>>> import numpy as np
>>> np.set_printoptions(precision=3, suppress=True, linewidth=140, floatmode="fixed")
>>> E = np.load("data.npy")
>>> E
array([[-0.719,  0.457, -1.516],
       [ 0.342,  0.705, -2.882],
       [-2.242,  0.508, -0.384],
       [-2.459,  0.540, -0.234],
       [ 2.351, -0.692,  0.355],
       [-0.482, -0.541,  2.703],
       [-2.092,  1.070, -3.312],
       [-5.648,  1.418, -2.139],
       [ 3.422, -1.245,  1.924],
       [-4.380,  1.739, -3.589]])
>>> ang = np.radians(30)
>>> Rm = np.eye(3)
>>> Rm[2, 2] = Rm[1, 1] = np.cos(ang)
>>> Rm[2, 1], Rm[1, 2] = -np.sin(ang), np.sin(ang)
>>> Rm
array([[ 1.000,  0.000,  0.000],
       [ 0.000,  0.866,  0.500],
       [ 0.000, -0.500,  0.866]])
>>> Y = E @ Rm.T
>>> np.allclose(np.linalg.norm(E, axis=1), np.linalg.norm(Y, axis=1))
True
>>> np.allclose(E @ E.T, Y @ Y.T)
True
>>> round(np.linalg.det(Rm), 3), round(float(np.trace(Rm)), 3)
(np.float64(1.0), 2.732)
>>> z = E[:, 0] > np.median(E[:, 0])
>>> r0 = E[z].mean(axis=0) - E[~z].mean(axis=0)
>>> r0
array([ 4.347, -1.318,  2.048])
>>> ((E - E.mean(axis=0)) @ r0 > 0).astype(int)
array([1, 1, 0, 0, 1, 1, 0, 0, 1, 0])
>>> z.astype(int)
array([1, 1, 0, 0, 1, 1, 0, 0, 1, 0])
>>> D = np.linalg.norm(E[:, None] - E[None], axis=-1)
>>> np.linalg.norm(E - E.mean(axis=0), axis=1)
array([0.772, 2.519, 1.180, 1.443, 3.914, 3.797, 2.655, 4.736, 5.656, 4.378])
>>> np.flatnonzero(D[9] < D.mean() / 2)
array([7, 9])
>>> D.shape
(10, 10)
>>> D[9]
array([ 4.398,  4.885,  4.045,  4.048,  8.171,  7.745,  2.400,  1.953, 10.008,  0.000])
>>> np.unravel_index(D.round(6).argmax(), D.shape)
(np.int64(7), np.int64(8))
>>> feats = np.loadtxt("x.csv", delimiter=",")
>>> feats
array([[ 29.000,   0.000,   0.000,  46.000],
       [ 72.000,  52.000,   0.000,   0.000],
       [  0.000,   0.000,  35.000,  15.000],
       [ 24.000,   0.000,   0.000,  53.000],
       [ 49.000,   0.000,   0.000,  36.000],
       [  0.000,   0.000,  55.000,   0.000],
       [113.000,  80.000,   0.000,   0.000],
       [  0.000,   0.000,  28.000,  14.000],
       [  0.000,   0.000,  11.000,  36.000],
       [ 19.000,  12.000,  91.000,   0.000],
       [  0.000,   0.000,  64.000,   6.000],
       [  0.000,   0.000,   0.000,  32.000],
       [ 26.000,  40.000,  44.000,   0.000],
       [  0.000,   0.000,   0.000,  64.000]])
>>> x = np.array([1, 2, 1, 3])
>>> target = feats @ x
>>> np.linalg.solve(feats.T @ feats, feats.T @ target)
array([1.000, 2.000, 1.000, 3.000])
>>> rng = np.random.default_rng(26)
>>> target = target + 0.02 * rng.normal(size=14)
>>> target
array([166.961, 175.940,  80.023, 183.031, 157.027,  54.991, 272.999,  69.994, 119.027, 134.017,  82.001,  96.014, 150.027, 192.007])
>>> coef, *_ = np.linalg.lstsq(feats, target)
>>> [round(float(np.linalg.norm(np.linalg.solve(feats.T @ feats + lam * np.eye(4), feats.T @ target))), 2) for lam in (0, 1, 10, 100)]
[3.87, 3.87, 3.86, 3.8]
>>> coef.round()
array([1.000, 2.000, 1.000, 3.000])
>>> coef
array([1.000, 2.000, 1.000, 3.000])
